>>> import numpy as np
>>> np.set_printoptions(precision=2, suppress=True, linewidth=140)
>>> tidy = lambda a: np.round(a, 2) + 0
>>> feats = np.load("run15.npy")
>>> print(tidy(feats))
[[ 0.74  0.03 -0.44]
 [ 0.03  1.    0.06]
 [-0.44  0.06  0.26]]
>>> x0 = np.array([-3, -7, 4])
>>> tidy(np.linalg.eigvalsh(2 * feats - np.eye(3)))
array([-1.,  1.,  1.])
>>> tidy(feats @ feats @ x0)
array([-4.2 , -6.84,  1.96])
>>> tidy(np.eye(3) - feats)
array([[ 0.26, -0.03,  0.44],
       [-0.03,  0.  , -0.06],
       [ 0.44, -0.06,  0.74]])
>>> tidy((x0 - feats @ x0) @ (feats @ x0))
np.float64(0.0)
>>> th = np.radians(30)
>>> Rm = np.eye(3)
>>> Rm[2, 2] = Rm[1, 1] = np.cos(th)
>>> Rm[2, 1], Rm[1, 2] = -np.sin(th), np.sin(th)
>>> tidy(Rm)
array([[ 1.  ,  0.  ,  0.  ],
       [ 0.  ,  0.87,  0.5 ],
       [ 0.  , -0.5 ,  0.87]])
>>> out = feats @ Rm.T
>>> print(tidy(np.abs(out - feats).max(axis=0)))
[0.   0.22 0.51]
>>> tidy(np.linalg.svd(feats, compute_uv=False)), tidy(np.linalg.svd(out, compute_uv=False))
(array([1., 1., 0.]), array([1., 1., 0.]))
>>> np.allclose(np.linalg.norm(feats, axis=1), np.linalg.norm(out, axis=1))
True
>>> np.allclose(feats @ feats.T, out @ out.T)
True
>>> out = np.linalg.inv(Rm)
>>> tidy(Rm @ out)
array([[1., 0., 0.],
       [0., 1., 0.],
       [0., 0., 1.]])
>>> tidy(np.linalg.cond(Rm))
np.float64(1.0)
>>> (np.abs(out) > 1e-9).astype(int)
array([[1, 0, 0],
       [0, 1, 1],
       [0, 1, 1]])
>>> tidy(out)
array([[ 1.  ,  0.  ,  0.  ],
       [ 0.  ,  0.87, -0.5 ],
       [ 0.  ,  0.5 ,  0.87]])
>>> np.allclose(out, Rm.T)
True
>>> tidy(np.linalg.det(Rm) * np.linalg.det(out))
np.float64(1.0)
>>> tidy(np.linalg.det(Rm) * out)
array([[ 1.  ,  0.  ,  0.  ],
       [ 0.  ,  0.87, -0.5 ],
       [ 0.  ,  0.5 ,  0.87]])
>>> tidy(np.linalg.eigvals(feats).sum().real)
np.float64(2.0)
>>> tidy(np.linalg.eigvals(feats))
array([1., 0., 1.])
>>> E = np.load("dump.npy")
>>> E
array([[-0.5 ,  0.1 ,  1.06],
       [ 0.  ,  0.6 ,  0.03],
       [-2.1 ,  0.3 ,  4.14],
       [-1.4 , -1.6 ,  2.72],
       [ 0.1 ,  0.2 , -0.19],
       [-0.8 ,  0.8 ,  1.61],
       [ 0.7 ,  0.  , -1.49],
       [-1.7 ,  1.5 ,  3.39],
       [ 0.3 ,  0.2 , -0.64],
       [-0.2 ,  0.6 ,  0.39],
       [ 0.5 ,  0.3 , -1.07],
       [-0.5 ,  0.5 ,  1.  ],
       [ 0.5 ,  1.2 , -1.  ]])
>>> out = feats / np.sqrt((feats ** 2).mean(axis=1, keepdims=True))
>>> np.linalg.matrix_rank(out) == np.linalg.matrix_rank(feats)
np.True_
>>> tidy(out[2])
array([-1.48,  0.19,  0.89])
>>> dist = np.linalg.norm(E[:, None] - E[None], axis=-1)
>>> np.flatnonzero(dist[8] < dist.mean() / 2)
array([ 1,  4,  6,  8, 10, 12])
>>> np.linalg.matrix_rank(dist ** 2)
np.int64(5)
>>> tidy(np.linalg.norm(E - E.mean(axis=0), axis=1))
array([0.41, 0.87, 3.78, 2.95, 1.09, 1.04, 2.53, 3.15, 1.57, 0.48, 2.04, 0.29, 2.15])
>>> cent = E[[5, 4]].astype(float)
>>> for _ in range(5):
...     labels = np.linalg.norm(E[:, None] - cent, axis=-1).argmin(axis=1)
...     cent = np.array([E[labels == j].mean(axis=0) for j in range(2)])
... 
>>> labels
array([0, 1, 0, 0, 1, 0, 1, 0, 1, 1, 1, 0, 1])
>>> tidy(cent)
array([[-1.17,  0.27,  2.32],
       [ 0.27,  0.44, -0.57]])
>>> tidy(cent[1] - cent[0])
array([ 1.44,  0.18, -2.89])
>>> np.abs(cent[1] - cent[0]).argmax()
np.int64(2)
>>> np.bincount(labels)
array([6, 7])
>>> f, v = cent[0], cent[1]
>>> tidy(f @ f)
np.float64(6.81)
>>> p = (f @ v) / (f @ f) * f
>>> tidy(np.linalg.norm(f + v) ** 2 + np.linalg.norm(f - v) ** 2)
np.float64(14.81)
>>> mat = np.loadtxt("a.csv", delimiter=",")
>>> mat
array([[59.95, 89.91, 80.85, 95.87],
       [ 7.  , 24.97, 15.89, 50.95],
       [ 5.11, 17.82, 36.  , 53.05],
       [43.  , 63.87, 39.07, 54.98]])
>>> x0 = np.array([1, 0, 3, 3])
>>> h1 = np.maximum(mat @ x0, 0)
>>> print(tidy(np.maximum(mat @ x0, 0) - np.maximum(-mat @ x0, 0)))
[590.11 207.52 272.26 325.15]
>>> print(tidy(h1))
[590.11 207.52 272.26 325.15]
>>> tidy(mat.T @ h1)
array([52202.43, 83857.57, 73512.86, 99467.13])
>>> np.maximum(mat @ (3 * x0), 0)
array([1770.33,  622.56,  816.78,  975.45])
>>> mat * (h1 > 1e-9)[:, None]
array([[59.95, 89.91, 80.85, 95.87],
       [ 7.  , 24.97, 15.89, 50.95],
       [ 5.11, 17.82, 36.  , 53.05],
       [43.  , 63.87, 39.07, 54.98]])
>>> np.tanh(mat @ x0)
array([1., 1., 1., 1.])
